% ipython --no-banner

In [1]: import numpy as np

In [2]: np.set_printoptions(precision=3, suppress=True, linewidth=100)

In [3]: rd = lambda a: np.round(a, 3) + 0

In [4]: F = np.array([[3.2, -0.6], [-0.6, 4.8]])

In [5]: out = np.array([[-5, 4, -5], [5, 0, -2]])

In [6]: basis = np.kron(out, F)

In [7]: basis
Out[7]: 
array([[-16. ,   3. ,  12.8,  -2.4, -16. ,   3. ],
       [  3. , -24. ,  -2.4,  19.2,   3. , -24. ],
       [ 16. ,  -3. ,   0. ,  -0. ,  -6.4,   1.2],
       [ -3. ,  24. ,  -0. ,   0. ,   1.2,  -9.6]])

In [8]: rd(np.linalg.norm(basis, 2)), rd(np.linalg.norm(out, 2) * np.linalg.norm(F, 2))
Out[8]: (np.float64(42.225), np.float64(42.225))

In [9]: np.linalg.matrix_rank(basis)
Out[9]: np.int64(4)

In [10]: r0, v = F[0], F[1]

In [11]: r0 @ v
Out[11]: np.float64(-4.8)

In [12]: p = (r0 @ v) / (r0 @ r0) * r0

In [13]: rd(np.linalg.norm(r0 + v) ** 2 + np.linalg.norm(r0 - v) ** 2)
Out[13]: np.float64(68.0)

In [14]: rd(p)
Out[14]: array([-1.449,  0.272])

In [15]: rd(v - p)
Out[15]: array([0.849, 4.528])

In [16]: np.outer(r0, v)
Out[16]: 
array([[-1.92, 15.36],
       [ 0.36, -2.88]])

In [17]: rd((v - p) @ r0)
Out[17]: np.float64(0.0)

In [18]: x0 = np.ones(2)

In [19]: for _ in range(5):
    ...:     x0 = F @ x0
    ...:     x0 /= np.linalg.norm(x0)
    ...:     print(round(x0 @ F @ x0, 3))
    ...: 
3.82
4.317
4.685
4.874
4.953

In [20]: rd(x0)
Out[20]: array([-0.167,  0.986])

In [21]: rd(np.linalg.eigvalsh(F)[-1])
Out[21]: np.float64(5.0)

In [22]: data = np.load("w.npy")

In [23]: data
Out[23]: 
array([[-6, -6,  3],
       [-3, -3,  6],
       [-8, -8,  1],
       [-6, -6,  3]])

In [24]: # null space of dimension 1

In [25]: U, sigma, VT = np.linalg.svd(data)

In [26]: rd(sigma)
Out[26]: array([17.864,  5.088,  0.   ])

In [27]: out = U[:, :2] @ np.diag(sigma[:2]) @ VT[:2]

In [28]: np.linalg.matrix_rank(out)
Out[28]: np.int64(2)

In [29]: rd(out)
Out[29]: 
array([[-6., -6.,  3.],
       [-3., -3.,  6.],
       [-8., -8.,  1.],
       [-6., -6.,  3.]])

In [30]: rd(np.linalg.norm(data - out) / np.linalg.norm(data))
Out[30]: np.float64(0.0)

In [31]: rd(np.abs(data - out).max())
Out[31]: np.float64(0.0)

In [32]: gram = data.T @ data

In [33]: np.trace(gram), (data ** 2).sum()
Out[33]: (np.int64(345), np.int64(345))

In [34]: np.diag(gram)
Out[34]: array([145, 145,  55])

In [35]: m1 = np.load("sample9.npy")

In [36]: m1
Out[36]: 
array([[ -6.191,   3.327,  10.129],
       [  2.931,   3.309,  11.084],
       [ -4.892,  -2.41 ,   0.69 ],
       [ 18.287,   3.051,   9.393],
       [-15.953, -16.685, -16.082],
       [  9.527,   0.306,  10.401],
       [  5.066,  -4.737,  -1.736],
       [ 15.159,  19.684,  40.618],
       [ 14.983,   5.872,  14.417],
       [  9.547,  13.332,  14.895],
       [ -5.358, -18.008, -24.096],
       [ -8.667,   4.19 , -10.932],
       [  0.093,   7.747,   7.841],
       [  7.821,  -7.378, -13.812],
       [ 15.457,   5.954,  15.984],
       [-12.926,  -6.618, -21.172],
       [ 12.776,  -7.643,  17.658]])

In [37]: rd(m1[6] @ m1[2])
Out[37]: np.float64(-14.565)

In [38]: np.linalg.norm(m1, axis=1).argmax()
Out[38]: np.int64(7)

In [39]: rd(np.linalg.norm(m1[6] - m1[2]))
Out[39]: np.float64(10.51)

In [40]: rd(np.linalg.norm(m1, "nuc"))
Out[40]: np.float64(133.633)

In [41]: Ac = (m1 - m1.mean(axis=0)) / m1.std(axis=0)

In [42]: Ac.std(axis=0)
Out[42]: array([1., 1., 1.])

In [43]: beta = np.linalg.lstsq(np.delete(Ac, 1, axis=1), Ac[:, 1])[0]

In [44]: np.abs(beta).argmax()
Out[44]: np.int64(1)

In [45]: rd(beta)
Out[45]: array([-0.121,  0.889])

In [46]: rd(1 - np.var(Ac[:, 1] - np.delete(Ac, 1, axis=1) @ beta))
Out[46]: np.float64(0.649)

In [47]: arr = np.array([[1, 0, 0, -1], [-1, 3, -3, -3], [0, 1, -3, 0], [2, -1, 1, 1]])

In [48]: arr
Out[48]: 
array([[ 1,  0,  0, -1],
       [-1,  3, -3, -3],
       [ 0,  1, -3,  0],
       [ 2, -1,  1,  1]])

In [49]: rd(np.linalg.norm(arr, 2))
Out[49]: np.float64(6.195)

In [50]: rd(np.linalg.norm(arr[2], 1)), rd(np.linalg.norm(arr[2], np.inf))
Out[50]: (np.float64(4.0), np.float64(3.0))

In [51]: rd(np.linalg.norm(arr, 1)), rd(np.linalg.norm(arr, np.inf))
Out[51]: (np.float64(7.0), np.float64(10.0))

In [52]: arr[2] @ arr[3]
Out[52]: np.int64(-4)

In [53]: rd(np.linalg.norm(arr) ** 2 / np.linalg.norm(arr, 2) ** 2)
Out[53]: np.float64(1.225)

In [54]: np.linalg.norm(arr, axis=1).argmax()
Out[54]: np.int64(1)

In [55]: x0 = np.array([0, 1, 2, -1])

In [56]: target = arr @ x0

In [57]: beta, lr = np.zeros(4), 1 / np.linalg.norm(arr, 2) ** 2

In [58]: for i in range(30):
    ...:     beta -= lr * arr.T @ (arr @ beta - target)
    ...:     if i % 10 == 0: print(i, round(np.linalg.norm(arr @ beta - target), 3))
    ...: 
0 4.141
10 1.249
20 0.508

In [59]: rd(np.linalg.cond(arr))
Out[59]: np.float64(16.148)

In [60]: rd(beta)
Out[60]: array([-0.163,  0.233,  1.688, -1.341])

In [61]: r0, v = arr[1], arr[0]

In [62]: r0 @ v
Out[62]: np.int64(2)

In [63]: r0 @ r0
Out[63]: np.int64(28)

In [64]: p = (r0 @ v) / (r0 @ r0) * r0

In [65]: rd(p)
Out[65]: array([-0.071,  0.214, -0.214, -0.214])

In [66]: rd(v - p)
Out[66]: array([ 1.071, -0.214,  0.214, -0.786])

In [67]: np.outer(r0, v)
Out[67]: 
array([[-1,  0,  0,  1],
       [ 3,  0,  0, -3],
       [-3,  0,  0,  3],
       [-3,  0,  0,  3]])

In [68]: np.linalg.matrix_rank(np.outer(r0, v))
Out[68]: np.int64(1)

In [69]: arr.shape
Out[69]: (4, 4)

In [70]: arr.sum(axis=0)
Out[70]: array([ 2,  3, -5, -3])

In [71]: np.count_nonzero(arr)
Out[71]: np.int64(12)

In [72]: np.abs(arr).max()
Out[72]: np.int64(3)

In [73]: np.linalg.matrix_rank(arr)
Out[73]: np.int64(4)

In [74]: arr.sum(axis=1)
Out[74]: array([ 0, -4, -2,  3])

In [75]: rd(np.linalg.norm(arr))
Out[75]: np.float64(6.856)

In [76]: arr.mean(axis=0)
Out[76]: array([ 0.5 ,  0.75, -1.25, -0.75])

In [77]: np.diff(arr, axis=0)
Out[77]: 
array([[-2,  3, -3, -2],
       [ 1, -2,  0,  3],
       [ 2, -2,  4,  1]])

In [78]: rng = np.random.default_rng(26)

In [79]: labels = rng.permutation(4)

In [80]: out = arr[:, labels] * rng.choice([-1, 1], 4)

In [81]: out
Out[81]: 
array([[ 0,  1,  0, -1],
       [ 3,  3, -3,  1],
       [ 3,  0, -1,  0],
       [-1, -1,  1, -2]])

In [82]: U, _, VT = np.linalg.svd(arr.T @ out)

In [83]: rd(np.linalg.lstsq(arr, out)[0])
Out[83]: 
array([[ 0.,  0.,  0., -1.],
       [ 0.,  0., -1.,  0.],
       [-1.,  0.,  0.,  0.],
       [ 0., -1.,  0.,  0.]])

In [84]: basis = np.array([[2, 0, 0]])

In [85]: J = rng.normal(size=(24, 1)) @ basis + np.array([8, 0, -3])

In [86]: rd(J)
Out[86]: 
array([[10.659,  0.   , -3.   ],
       [ 7.141,  0.   , -3.   ],
       [ 7.854,  0.   , -3.   ],
       [ 7.417,  0.   , -3.   ],
       [10.736,  0.   , -3.   ],
       [ 9.744,  0.   , -3.   ],
       [ 8.117,  0.   , -3.   ],
       [ 9.416,  0.   , -3.   ],
       [10.721,  0.   , -3.   ],
       [ 8.749,  0.   , -3.   ],
       [ 5.829,  0.   , -3.   ],
       [ 7.85 ,  0.   , -3.   ],
       [ 7.147,  0.   , -3.   ],
       [ 4.816,  0.   , -3.   ],
       [ 3.908,  0.   , -3.   ],
       [ 8.297,  0.   , -3.   ],
       [ 5.909,  0.   , -3.   ],
       [ 8.829,  0.   , -3.   ],
       [ 6.4  ,  0.   , -3.   ],
       [ 9.606,  0.   , -3.   ],
       [ 9.77 ,  0.   , -3.   ],
       [ 8.765,  0.   , -3.   ],
       [ 5.601,  0.   , -3.   ],
       [ 3.917,  0.   , -3.   ]])

In [87]: # looks like rank 2

In [88]: rd(np.linalg.norm(J, 2) / np.linalg.norm(J))
Out[88]: np.float64(0.997)

In [89]: np.argsort(-np.linalg.norm(J, axis=0).round(6), kind="stable")[:3]
Out[89]: array([0, 2, 1])

In [90]: np.linalg.matrix_rank(J, rtol=0.1)
Out[90]: np.int64(1)

In [91]: np.linalg.cond(J) > 100
Out[91]: np.True_

In [92]: U, sigma, VT = np.linalg.svd(J)

In [93]: np.argmax(sigma[:-1] / (sigma[1:] + 1e-6)) + 1
Out[93]: np.int64(2)

In [94]: out = U[:, :2] @ np.diag(sigma[:2]) @ VT[:2]

In [95]: np.linalg.matrix_rank(J, rtol=0.05)
Out[95]: np.int64(2)

In [96]: rd(np.linalg.norm(J - out) / np.linalg.norm(J))
Out[96]: np.float64(0.0)

In [97]: rd(np.abs(J - out).max())
Out[97]: np.float64(0.0)

In [98]: E = np.load("run13.npy")

In [99]: E
Out[99]: 
array([[ 14.839,   8.182,  -4.581],
       [-19.61 ,   0.652,  -8.009],
       [ 11.461,   5.43 ,   7.595],
       [ 19.718,  -0.832, -14.384],
       [ -4.998,   3.722,  -3.758],
       [  1.796,   9.833,   4.814],
       [ -2.439,  -7.303,  -2.063],
       [ -0.707, -12.696,  -7.444],
       [  1.853,   3.257,  18.687],
       [ 12.806,   1.458,  -3.415],
       [-20.385, -10.15 ,  -6.831],
       [ -2.982,   5.906,   5.129],
       [  2.865,   4.436,  -2.581],
       [ -4.409,  -6.486,  -9.022],
       [ -3.828, -15.055,   4.493],
       [ -3.96 ,  11.351,  -4.957],
       [-13.04 ,  -4.433,  -4.603],
       [ 14.369, -15.997,  11.028],
       [-15.424, -20.837,  -1.661],
       [  6.525,   4.527,  14.726],
       [  0.419,  16.369,  -3.973],
       [ -6.601,  -1.954, -15.97 ],
       [  0.963,   3.274,  -1.825],
       [  5.018,  -0.24 ,  10.144],
       [  0.247,  -3.545,  -4.136]])

In [100]: r0 = np.array([-1, -1])

In [101]: rd(np.cross(E[3, :3], E[11, :3]))
Out[101]: array([ 80.685, -58.241, 113.973])

In [102]: rd(np.convolve(E[3], r0))
Out[102]: array([-19.718, -18.886,  15.216,  14.384])

In [103]: Ac = (E - E.mean(axis=0)) / E.std(axis=0)

In [104]: np.argwhere(np.abs(Ac) > 2)
Out[104]: 
array([[ 8,  2],
       [10,  0],
       [18,  1]])

In [105]: rd(Ac.std(axis=0))
Out[105]: array([1., 1., 1.])

In [106]: beta = np.linalg.lstsq(np.delete(Ac, 0, axis=1), Ac[:, 0])[0]

In [107]: rd(1 - np.var(Ac[:, 0] - np.delete(Ac, 0, axis=1) @ beta))
Out[107]: np.float64(0.144)

In [108]: np.abs(beta).argmax()
Out[108]: np.int64(0)

In [109]: rd(np.linalg.eigvals(arr))
Out[109]: array([ 3.203+0.j   ,  0.666+0.887j,  0.666-0.887j, -2.535+0.j   ])

In [110]: np.einsum("ii->", arr)
Out[110]: np.int64(2)

In [111]: rd(np.linalg.det(arr.T))
Out[111]: np.float64(-10.0)

In [112]: rd(np.linalg.det(arr[::-1]))
Out[112]: np.float64(-10.0)

In [113]: np.einsum("ij,ji->", arr, arr)
Out[113]: np.int64(16)
